$ python -q
>>> import numpy as np
>>> np.set_printoptions(suppress=True, linewidth=100)
>>> J = np.loadtxt("test5.csv", delimiter=",")
>>> print(J)
[[ 0.32  0.39 -0.47 -0.01 -0.39]
 [-0.7  -0.53  0.77  1.15  2.01]
 [ 0.37  0.29 -0.28 -0.45 -0.82]
 [-0.31 -0.32  0.53  0.14  0.6 ]]
>>> gram = J.T @ J
>>> (J @ J.T).shape
(4, 4)
>>> np.round(np.diag(gram), 2)
array([0.83, 0.62, 1.17, 1.54, 5.22])
>>> gram.round(2)
array([[ 0.83,  0.7 , -0.96, -1.02, -2.02],
       [ 0.7 ,  0.62, -0.84, -0.79, -1.65],
       [-0.96, -0.84,  1.17,  1.09,  2.28],
       [-1.02, -0.79,  1.09,  1.54,  2.77],
       [-2.02, -1.65,  2.28,  2.77,  5.22]])
>>> def softmax(z):
...     e = np.exp(z - z.max(axis=-1, keepdims=True))
...     return e / e.sum(axis=-1, keepdims=True)
... 
>>> np.round(softmax(J[2] + 4), 2)
array([0.31, 0.29, 0.16, 0.14, 0.1 ])
>>> print(np.round(softmax(J[2]), 2))
[0.31 0.29 0.16 0.14 0.1 ]
>>> att = J @ J.T / np.sqrt(5)
>>> softmax(att).round(6).argmax(axis=1)
array([2, 1, 2, 1])
>>> print(np.round(softmax(att)[2] @ J, 2))
[ 0.16  0.16 -0.13 -0.09 -0.24]
>>> t = np.radians(90)
>>> R = np.eye(5)
>>> R[4, 4] = R[3, 3] = np.cos(t)
>>> R[4, 3], R[3, 4] = -np.sin(t), np.sin(t)
>>> R.round(2) + 0
array([[ 1.,  0.,  0.,  0.,  0.],
       [ 0.,  1.,  0.,  0.,  0.],
       [ 0.,  0.,  1.,  0.,  0.],
       [ 0.,  0.,  0.,  0.,  1.],
       [ 0.,  0.,  0., -1.,  0.]])
>>> B = J @ R.T
>>> round(np.linalg.det(R), 2), np.trace(R)
(np.float64(1.0), np.float64(3.0))
>>> np.round(np.linalg.svd(J, compute_uv=False), 2), np.round(np.linalg.svd(B, compute_uv=False), 2)
(array([3.  , 0.6 , 0.12, 0.02]), array([3.  , 0.6 , 0.12, 0.02]))
>>> np.round(np.abs(B - J).max(axis=0), 2)
array([0.  , 0.  , 0.  , 0.86, 3.16])
>>> B = J / np.linalg.norm(J, axis=1, keepdims=True)
>>> gram = B @ B.T
>>> (gram - 2 * np.eye(4)).round(6).argmax(axis=1)
array([2, 3, 0, 1])
>>> np.argwhere(np.triu(np.abs(gram) > 0.95, 1))
array([[0, 3],
       [1, 2]])
>>> print(gram[0].round(2))
[ 1.   -0.77  0.8  -0.96]
>>> (np.abs(gram) > 0.9).astype(int)
array([[1, 0, 0, 1],
       [0, 1, 1, 0],
       [0, 1, 1, 1],
       [1, 0, 1, 1]])
>>> mat = np.loadtxt("case2.csv", delimiter=",")
>>> mat
array([[ 2.,  3.,  4.],
       [ 5.,  6.,  7.],
       [ 8.,  9., 10.]])
>>> print(np.unique(mat.round(6), axis=0).shape)
(3, 3)
>>> np.linalg.lstsq(mat[:-1].T, mat[-1])[2]
np.int32(2)
>>> print(np.round(mat @ np.linalg.pinv(mat) @ mat, 2))
[[ 2.  3.  4.]
 [ 5.  6.  7.]
 [ 8.  9. 10.]]
>>> print(np.abs(np.diag(np.linalg.qr(mat)[1])) > 1e-9)
[ True  True False]
>>> t3 = np.stack([mat, -2 * mat, mat[::-1]])
>>> t3.shape
(3, 3, 3)
>>> print((t3 @ mat.T).shape)
(3, 3, 3)
>>> np.round(np.linalg.det(t3), 2)
array([0., 0., 0.])
>>> np.einsum("bij,cij->bc", t3, t3)
array([[ 384., -768.,  276.],
       [-768., 1536., -552.],
       [ 276., -552.,  384.]])
>>> t3.sum(axis=0)
array([[ 6.,  6.,  6.],
       [ 0.,  0.,  0.],
       [-6., -6., -6.]])
>>> Uu, sigma, vt = np.linalg.svd(mat)
>>> vecs = vt[:(sigma > 1e-8).sum()]
>>> rng = np.random.default_rng(445)
>>> x0 = mat[0] + 2 * mat[2] + rng.integers(2) * np.eye(3)[2]
>>> x0
array([18., 21., 24.])
>>> np.allclose(vecs.T @ vecs @ x0, x0)
True
>>> np.round(vecs.T @ vecs, 2)
array([[ 0.83,  0.33, -0.17],
       [ 0.33,  0.33,  0.33],
       [-0.17,  0.33,  0.83]])
>>> proj = np.triu(np.array([[0, -3, -3], [0, 1, 0], [0, 3, 0]]), 1) + np.eye(3)
>>> B = proj @ mat @ np.linalg.inv(proj)
>>> np.trace(B), np.trace(mat)
(np.float64(18.0), np.float64(18.0))
>>> np.round(np.poly(B), 2) + 0
array([  1., -18., -18.,   0.])
>>> round(np.linalg.det(B), 2)
np.float64(-0.0)
>>> B = np.array([[3, 2, 2, 3, 1]])
>>> E = B.T @ B
>>> E
array([[9, 6, 6, 9, 3],
       [6, 4, 4, 6, 2],
       [6, 4, 4, 6, 2],
       [9, 6, 6, 9, 3],
       [3, 2, 2, 3, 1]])
>>> # columns 1 and 2 are equal
>>> r0 = np.array([0, 2])
>>> np.cross(E[4, :3], E[2, :3])
array([0, 0, 0])
>>> print(np.polyval(r0, E[4]))
[2 2 2 2 2]
>>> r0, r1 = E[1], E[3]
>>> r0 @ r0
np.int64(108)
>>> p = (r0 @ r1) / (r0 @ r0) * r0
>>> p
array([9., 6., 6., 9., 3.])
>>> r1 - p
array([0., 0., 0., 0., 0.])
>>> np.linalg.matrix_rank(np.outer(r0, r1))
np.int64(1)
>>> np.round(np.linalg.norm(r0 + r1) ** 2 + np.linalg.norm(r0 - r1) ** 2, 2)
np.float64(702.0)
>>> B = E / np.linalg.norm(E, axis=1, keepdims=True)
>>> gram = B @ B.T
>>> np.round(np.linalg.norm(B, axis=1), 2)
array([1., 1., 1., 1., 1.])
>>> gram
array([[1., 1., 1., 1., 1.],
       [1., 1., 1., 1., 1.],
       [1., 1., 1., 1., 1.],
       [1., 1., 1., 1., 1.],
       [1., 1., 1., 1., 1.]])
>>> np.degrees(np.arccos(np.clip(gram[1, 2], -1, 1)))
np.float64(0.0)
>>> gram[1]
array([1., 1., 1., 1., 1.])
>>> M = np.loadtxt("a.csv", delimiter=",")
>>> M
array([[-2.,  1., -3.],
       [ 0., -1.,  0.]])
>>> B = M[0, 0] * M[1:] - np.outer(M[1:, 0], M[0])
>>> print(B)
[[0. 2. 0.]]
>>> print(np.flatnonzero(~B.round(6).any(axis=1)))
[]
>>> np.linalg.matrix_rank(B), np.linalg.matrix_rank(M)
(np.int64(1), np.int64(2))
>>> M[:, 0] / M[0, 0]
array([ 1., -0.])
>>> r0, r1 = M[0], M[1]
>>> r0 @ r0
np.float64(14.0)
>>> p = (r0 @ r1) / (r0 @ r0) * r0
>>> np.round(r1 - p, 2)
array([-0.14, -0.93, -0.21])
>>> np.linalg.matrix_rank(np.outer(r0, r1))
np.int64(1)
>>> print(np.outer(r0, r1))
[[-0.  2. -0.]
 [ 0. -1.  0.]
 [-0.  3. -0.]]
>>> print(round(np.linalg.norm(r0 + r1) ** 2 + np.linalg.norm(r0 - r1) ** 2, 2))
30.0
>>> r0 = np.array([-1, -2, -2])
>>> np.array([np.convolve(row, r0, "same") for row in M])
array([[3., 5., 4.],
       [1., 2., 2.]])
>>> print(np.correlate(M[1], M[0], "full"))
[ 0.  3. -1.  2.  0.]
>>> np.convolve(M[1], r0)
array([0., 1., 2., 2., 0.])
>>> X = np.load("m.npy")
>>> X.round(2)
array([[1.  , 0.  , 0.  , 0.  , 0.  , 0.  ],
       [0.33, 0.33, 0.  , 0.  , 0.  , 0.33],
       [0.5 , 0.  , 0.5 , 0.  , 0.  , 0.  ],
       [0.2 , 0.2 , 0.  , 0.4 , 0.2 , 0.  ],
       [0.  , 0.33, 0.  , 0.  , 0.33, 0.33],
       [0.  , 0.25, 0.  , 0.25, 0.25, 0.25]])
>>> X @ np.ones(6)
array([1., 1., 1., 1., 1., 1.])
>>> np.round(np.sort(np.abs(np.linalg.eigvals(X)))[::-1], 2)
array([1.  , 0.86, 0.5 , 0.21, 0.17, 0.17])
>>> p = np.eye(6)[5]
>>> for _ in range(3):
...     p = p @ X
...     print(p.round(2))
... 
[0.   0.25 0.   0.25 0.25 0.25]
[0.13 0.28 0.   0.16 0.2  0.23]
[0.26 0.25 0.   0.12 0.16 0.22]
>>> t = np.radians(90)
>>> R = np.eye(6)
>>> R[2, 2] = R[5, 5] = np.cos(t)
>>> R[2, 5], R[5, 2] = -np.sin(t), np.sin(t)
>>> R.round(2) + 0
array([[ 1.,  0.,  0.,  0.,  0.,  0.],
       [ 0.,  1.,  0.,  0.,  0.,  0.],
       [ 0.,  0.,  0.,  0.,  0., -1.],
       [ 0.,  0.,  0.,  1.,  0.,  0.],
       [ 0.,  0.,  0.,  0.,  1.,  0.],
       [ 0.,  0.,  1.,  0.,  0.,  0.]])
>>> B = X @ R.T
>>> B.round(2) + 0
array([[ 1.  ,  0.  ,  0.  ,  0.  ,  0.  ,  0.  ],
       [ 0.33,  0.33, -0.33,  0.  ,  0.  ,  0.  ],
       [ 0.5 ,  0.  ,  0.  ,  0.  ,  0.  ,  0.5 ],
       [ 0.2 ,  0.2 ,  0.  ,  0.4 ,  0.2 ,  0.  ],
       [ 0.  ,  0.33, -0.33,  0.  ,  0.33,  0.  ],
       [ 0.  ,  0.25, -0.25,  0.25,  0.25,  0.  ]])
>>> print(round(np.linalg.det(R), 2), np.trace(R))
1.0 4.0
>>> np.allclose(X @ X.T, B @ B.T)
True
